>>> import numpy as np
>>> import numpy.linalg as la
>>> np.set_printoptions(precision=3, suppress=True, linewidth=140, sign=" ")
>>> rnd = lambda a: np.round(a, 3) + 0
>>> J = np.load("dump.npy")
>>> J
array([[ 5, -4,  0, -5,  0],
       [ 3,  1,  0,  2,  0],
       [ 0,  0, -1,  0, -5],
       [-4, -3,  0, -5,  0],
       [ 0,  0,  3,  0, -1]])
>>> Uu, sig, Vt = la.svd(J)
>>> print(rnd(sig))
[ 8.927  7.092  5.123  3.123  0.032]
>>> other = Uu[:, :4] @ np.diag(sig[:4]) @ Vt[:4]
>>> la.matrix_rank(J, rtol=0.05)
np.int64(4)
>>> la.matrix_rank(other)
np.int64(4)
>>> rnd(la.norm(J - other, 2)), rnd(sig[4])
(np.float64(0.032), np.float64(0.032))
>>> print(np.argsort(-la.norm(J, axis=0).round(6), kind="stable")[:3])
[ 3  0  1]
>>> round(np.log10(la.cond(J)))
2
>>> rnd(la.det(J))
np.float64(32.0)
>>> r0 = np.array([-8, 0, 4, 6, 5])
>>> other = J + np.outer(r0, np.eye(5)[3])
>>> la.matrix_rank(la.inv(other) - la.inv(J), tol=1e-8)
np.int64(1)
>>> other
array([[  5.,  -4.,   0., -13.,   0.],
       [  3.,   1.,   0.,   2.,   0.],
       [  0.,   0.,  -1.,   4.,  -5.],
       [ -4.,  -3.,   0.,   1.,   0.],
       [  0.,   0.,   3.,   5.,  -1.]])
>>> arr = np.loadtxt("out12.csv", delimiter=",")
>>> arr
array([[  1.8,  -0.4,   0.3,   1.4,  -1.4],
       [  0.7,   1.3,   0. ,   0.3,   1.6],
       [  0. ,  -0.7,   0.6,   0.3,   0.8],
       [ -0.1,  -1.1,   1.1,   0.9,  -1.8],
       [ -0.2,   0.7,   1.5,  -0.3,  -0.6],
       [  5. , -10. ,  11. ,  -7. ,   5. ],
       [ -0.1,   1.4,  -1.7,   0. ,  -1.1],
       [ -1.1,   1.8,  -1.2,   1. ,  -0.2],
       [  0.1,  -0.8,  -0.6,   0. ,   0.4],
       [  0.9,   0.2,   1.4,   1. ,  -1.1],
       [  1.1,  -0.1,   0.1,  -1. ,  -1.2],
       [  3. ,   0.1,  -1. ,   0.5,   0.9],
       [ -1. ,   1.5,  -1. ,   0.7,   0.1],
       [  0.9,   0.3,   0.7,   0.3,   0.8],
       [ -1.3,  -1.8,   0.4,   1. ,  -0.3],
       [  0.3,  -0.3,  -1.4,  -0.4,   1.6],
       [ -0.1,   1.8,  -0.4,  -0.2,   0.3],
       [  0.7,   0.4,   0.6,   0.6,   0.9],
       [  0.8,  -1.6,   0.9,  -1.7,  -0.1],
       [  1.3,  -1. ,  -0.7,  -0.6,   0.4],
       [ -0.3,  -2.8,   0.1,  -1.5,  -1.2],
       [ -0.6,  -0.2,   0.5,   1.7,  -0.8],
       [ -1.7,  -1. ,   0.7,  -1.1,  -0.7],
       [ -0.1,   0.5,   0.6,   1.9,   0. ],
       [  1.9,  -0.9,   1.1,   0.4,   0. ],
       [  0. ,  -0.2,  -0.1,   1.3,  -0.5]])
>>> # row 5 is much longer than the rest
>>> rng = np.random.default_rng(43)
>>> lab = rng.permutation(5)
>>> other = arr[:, lab] * rng.choice([-1, 1], 5)
>>> other
array([[ -1.4,   0.4,  -0.3,   1.8,  -1.4],
       [  1.6,  -1.3,  -0. ,   0.7,  -0.3],
       [  0.8,   0.7,  -0.6,   0. ,  -0.3],
       [ -1.8,   1.1,  -1.1,  -0.1,  -0.9],
       [ -0.6,  -0.7,  -1.5,  -0.2,   0.3],
       [  5. ,  10. , -11. ,   5. ,   7. ],
       [ -1.1,  -1.4,   1.7,  -0.1,  -0. ],
       [ -0.2,  -1.8,   1.2,  -1.1,  -1. ],
       [  0.4,   0.8,   0.6,   0.1,  -0. ],
       [ -1.1,  -0.2,  -1.4,   0.9,  -1. ],
       [ -1.2,   0.1,  -0.1,   1.1,   1. ],
       [  0.9,  -0.1,   1. ,   3. ,  -0.5],
       [  0.1,  -1.5,   1. ,  -1. ,  -0.7],
       [  0.8,  -0.3,  -0.7,   0.9,  -0.3],
       [ -0.3,   1.8,  -0.4,  -1.3,  -1. ],
       [  1.6,   0.3,   1.4,   0.3,   0.4],
       [  0.3,  -1.8,   0.4,  -0.1,   0.2],
       [  0.9,  -0.4,  -0.6,   0.7,  -0.6],
       [ -0.1,   1.6,  -0.9,   0.8,   1.7],
       [  0.4,   1. ,   0.7,   1.3,   0.6],
       [ -1.2,   2.8,  -0.1,  -0.3,   1.5],
       [ -0.8,   0.2,  -0.5,  -0.6,  -1.7],
       [ -0.7,   1. ,  -0.7,  -1.7,   1.1],
       [  0. ,  -0.5,  -0.6,  -0.1,  -1.9],
       [  0. ,   0.9,  -1.1,   1.9,  -0.4],
       [ -0.5,   0.2,   0.1,   0. ,  -1.3]])
>>> Uu, _, Vt = la.svd(arr.T @ other)
>>> rnd(la.lstsq(arr, other)[0])
array([[ 0.,  0.,  0.,  1.,  0.],
       [ 0., -1.,  0.,  0.,  0.],
       [ 0.,  0., -1.,  0.,  0.],
       [ 0.,  0.,  0.,  0., -1.],
       [ 1.,  0.,  0.,  0.,  0.]])
>>> rnd(Uu @ Vt)
array([[ 0.,  0.,  0.,  1.,  0.],
       [ 0., -1.,  0.,  0.,  0.],
       [ 0.,  0., -1.,  0.,  0.],
       [ 0.,  0.,  0.,  0., -1.],
       [ 1.,  0.,  0.,  0.,  0.]])
